>>> import numpy as np
>>> from numpy import linalg as LA
>>> np.set_printoptions(precision=2, suppress=True, linewidth=200, floatmode="fixed")
>>> def rnd(a):
...     return np.round(a, 2) + 0
... 
>>> feats = np.loadtxt("dump.csv", delimiter=",")
>>> feats
array([[ 15.70,  18.35,  26.39, -34.07,  -5.85,  -6.67,  40.21,  -2.49],
       [ 16.63,  -3.74,  22.77,  24.22, -10.75,  55.28,  23.91, -15.73],
       [ 27.12, -18.89, -10.82,  22.92,  12.01,  28.67,  -9.21,  -0.33],
       [ -2.55, -25.59,   3.10,  20.82,  64.59, -50.14, -32.11, -33.04],
       [-59.05,  18.08,  83.04,   7.92,  19.23, -38.43,  36.16, -73.63],
       [  8.42, -29.05, -21.91,  50.69,  11.12,  39.41, -34.06,  -4.16],
       [ -9.87,  26.22, -30.06, -40.36, -51.82,   0.18,   3.87,  49.79],
       [-14.84,  24.18,  55.37, -36.68,  14.77, -50.61,  43.79, -33.08],
       [ 32.95,  -7.05,  -8.81, -11.20,  15.61,  -3.99,   2.03,   8.69]])
>>> U, sv, Vh = LA.svd(feats)
>>> rnd(sv)
array([187.05, 141.40,  99.61,  68.33,   0.91,   0.62,   0.35,   0.27])
>>> np.argmax(sv[:-1] / (sv[1:] + 1e-6)) + 1
np.int64(4)
>>> out = U[:, :4] @ np.diag(sv[:4]) @ Vh[:4]
>>> LA.matrix_rank(feats, rtol=0.05)
np.int64(4)
>>> LA.matrix_rank(out)
np.int64(4)
>>> rnd(LA.norm(feats - out, 2)), rnd(sv[4])
(np.float64(0.91), np.float64(0.91))
>>> rnd(LA.norm(feats - out) / LA.norm(feats))
np.float64(0.0)
>>> rng = np.random.default_rng(40)
>>> labels = rng.permutation(8)
>>> out = feats[:, labels] * rng.choice([-1, 1], 8)
>>> out
array([[ 34.07, -18.35,  -6.67,   5.85,  26.39,  15.70,   2.49, -40.21],
       [-24.22,   3.74,  55.28,  10.75,  22.77,  16.63,  15.73, -23.91],
       [-22.92,  18.89,  28.67, -12.01, -10.82,  27.12,   0.33,   9.21],
       [-20.82,  25.59, -50.14, -64.59,   3.10,  -2.55,  33.04,  32.11],
       [ -7.92, -18.08, -38.43, -19.23,  83.04, -59.05,  73.63, -36.16],
       [-50.69,  29.05,  39.41, -11.12, -21.91,   8.42,   4.16,  34.06],
       [ 40.36, -26.22,   0.18,  51.82, -30.06,  -9.87, -49.79,  -3.87],
       [ 36.68, -24.18, -50.61, -14.77,  55.37, -14.84,  33.08, -43.79],
       [ 11.20,   7.05,  -3.99, -15.61,  -8.81,  32.95,  -8.69,  -2.03]])
>>> U, _, Vh = LA.svd(feats.T @ out)
>>> rnd(LA.lstsq(feats, out)[0])
array([[ 0.00,  0.00,  0.00,  0.00,  0.00,  1.00,  0.00,  0.00],
       [ 0.00, -1.00,  0.00,  0.00,  0.00,  0.00,  0.00,  0.00],
       [ 0.00,  0.00,  0.00,  0.00,  1.00,  0.00,  0.00,  0.00],
       [-1.00,  0.00,  0.00,  0.00,  0.00,  0.00,  0.00,  0.00],
       [ 0.00,  0.00,  0.00, -1.00,  0.00,  0.00,  0.00,  0.00],
       [ 0.00,  0.00,  1.00,  0.00,  0.00,  0.00,  0.00,  0.00],
       [ 0.00,  0.00,  0.00,  0.00,  0.00,  0.00,  0.00, -1.00],
       [ 0.00,  0.00,  0.00,  0.00,  0.00,  0.00, -1.00,  0.00]])
>>> J = np.loadtxt("run15.csv", delimiter=",")
>>> J
array([[-1.89, -0.66, -1.18],
       [ 0.88, -2.31, -0.83],
       [ 0.56,  1.58, -3.70],
       [-0.57,  0.88, -4.13],
       [ 0.32, -0.22, -0.05],
       [-0.19, -0.85, -6.25],
       [ 0.94, -1.31,  6.33],
       [-1.85, -0.06, -7.71],
       [ 3.99, -1.27, -3.80],
       [ 3.21, -1.85,  7.06]])
>>> q, vecs = LA.qr(J[:, :1])[0], LA.qr(J[:, 1:])[0]
>>> sv = LA.svd(q.T @ vecs, compute_uv=False)
>>> rnd(np.degrees(np.arccos(sv.clip(0, 1))))
array([56.70])
>>> (sv > 0.9).sum()
np.int64(0)
>>> rnd(LA.norm(q @ q.T - vecs @ vecs.T, 2))
np.float64(1.0)
>>> out = J / np.sqrt((J ** 2).mean(axis=1, keepdims=True))
>>> LA.matrix_rank(out) == LA.matrix_rank(J)
np.True_
>>> LA.matrix_rank(J - J.mean(axis=1, keepdims=True))
np.int64(2)
>>> C2 = np.cov(J, rowvar=False)
>>> C2.shape
(3, 3)
>>> rnd(np.corrcoef(J[:, 0], J[:, 2])[0, 1])
np.float64(0.46)
>>> rnd(np.median(J, axis=0))
array([ 0.44, -0.76, -2.44])
>>> rnd(J.std(axis=0))
array([1.81, 1.14, 4.64])
>>> rnd(np.corrcoef(J.T))
array([[ 1.00, -0.45,  0.46],
       [-0.45,  1.00, -0.50],
       [ 0.46, -0.50,  1.00]])
>>> np.argsort(-J.std(axis=0).round(6), kind="stable")
array([2, 0, 1])
>>> rnd(LA.eigvalsh(C2)[::-1])
array([25.18,  2.87,  0.94])
>>> np.argwhere(np.triu(np.abs(np.corrcoef(J.T)) > 0.8, 1))
array([], shape=(0, 2), dtype=int64)
>>> vec = np.array([5, 4, -5])
>>> y = J @ vec
>>> rnd(LA.solve(J.T @ J, J.T @ y))
array([ 5.00,  4.00, -5.00])
>>> rnd(LA.lstsq(J, y)[0])
array([ 5.00,  4.00, -5.00])
>>> rnd(LA.pinv(J) @ J)
array([[1.00, 0.00, 0.00],
       [0.00, 1.00, 0.00],
       [0.00, 0.00, 1.00]])
>>> y = y + 0.05 * rng.normal(size=10)
>>> rnd(y)
array([ -6.24,  -0.72,  27.63,  21.33,   0.99,  26.87, -32.24,  28.99,  33.89, -26.66])
>>> coef, *_ = LA.lstsq(J, y)
>>> rnd(coef)
array([ 5.01,  4.02, -5.00])
>>> rnd(J.T @ (y - J @ coef))
array([0.00, 0.00, 0.00])
>>> data = np.array([[1, 1, 1, 1, 2, 0, 1, 2, 0, 2, 1],
...     [1, 2, 1, 2, 1, 1, 0, 2, 1, 1, 2],
...     [0, 1, 0, 2, 1, 0, 1, 0, 1, 2, 0],
...     [1, 2, 0, 2, 0, 0, 2, 2, 1, 2, 2],
...     [2, 2, 2, 1, 2, 0, 1, 1, 0, 0, 1],
...     [2, 0, 0, 2, 1, 2, 1, 2, 1, 0, 1],
...     [0, 0, 2, 0, 1, 0, 1, 1, 1, 1, 2],
...     [0, 1, 2, 1, 0, 2, 0, 0, 0, 0, 0],
...     [2, 2, 2, 2, 2, 2, 2, 0, 2, 2, 2],
...     [2, 1, 2, 1, 1, 2, 0, 1, 1, 0, 1],
...     [0, 1, 1, 2, 1, 1, 1, 1, 0, 1, 2]])
>>> data[-1] = data[0] + 5 * data[1]
>>> data
array([[ 1,  1,  1,  1,  2,  0,  1,  2,  0,  2,  1],
       [ 1,  2,  1,  2,  1,  1,  0,  2,  1,  1,  2],
       [ 0,  1,  0,  2,  1,  0,  1,  0,  1,  2,  0],
       [ 1,  2,  0,  2,  0,  0,  2,  2,  1,  2,  2],
       [ 2,  2,  2,  1,  2,  0,  1,  1,  0,  0,  1],
       [ 2,  0,  0,  2,  1,  2,  1,  2,  1,  0,  1],
       [ 0,  0,  2,  0,  1,  0,  1,  1,  1,  1,  2],
       [ 0,  1,  2,  1,  0,  2,  0,  0,  0,  0,  0],
       [ 2,  2,  2,  2,  2,  2,  2,  0,  2,  2,  2],
       [ 2,  1,  2,  1,  1,  2,  0,  1,  1,  0,  1],
       [ 6, 11,  6, 11,  7,  5,  1, 12,  5,  7, 11]])
>>> rk = LA.matrix_rank(data)
>>> rk
np.int64(10)
>>> ns = LA.svd(data)[2][rk:].T
>>> rnd(data @ ns)
array([[0.00],
       [0.00],
       [0.00],
       [0.00],
       [0.00],
       [0.00],
       [0.00],
       [0.00],
       [0.00],
       [0.00],
       [0.00]])
>>> [int(LA.matrix_rank(np.delete(data, i, axis=0))) for i in range(11)]
[10, 10, 9, 9, 9, 9, 9, 9, 9, 9, 10]
>>> [int(LA.matrix_rank(data[:, :j + 1])) for j in range(11)]
[1, 2, 3, 4, 5, 6, 7, 8, 9, 10, 10]
>>> ns.shape
(11, 1)
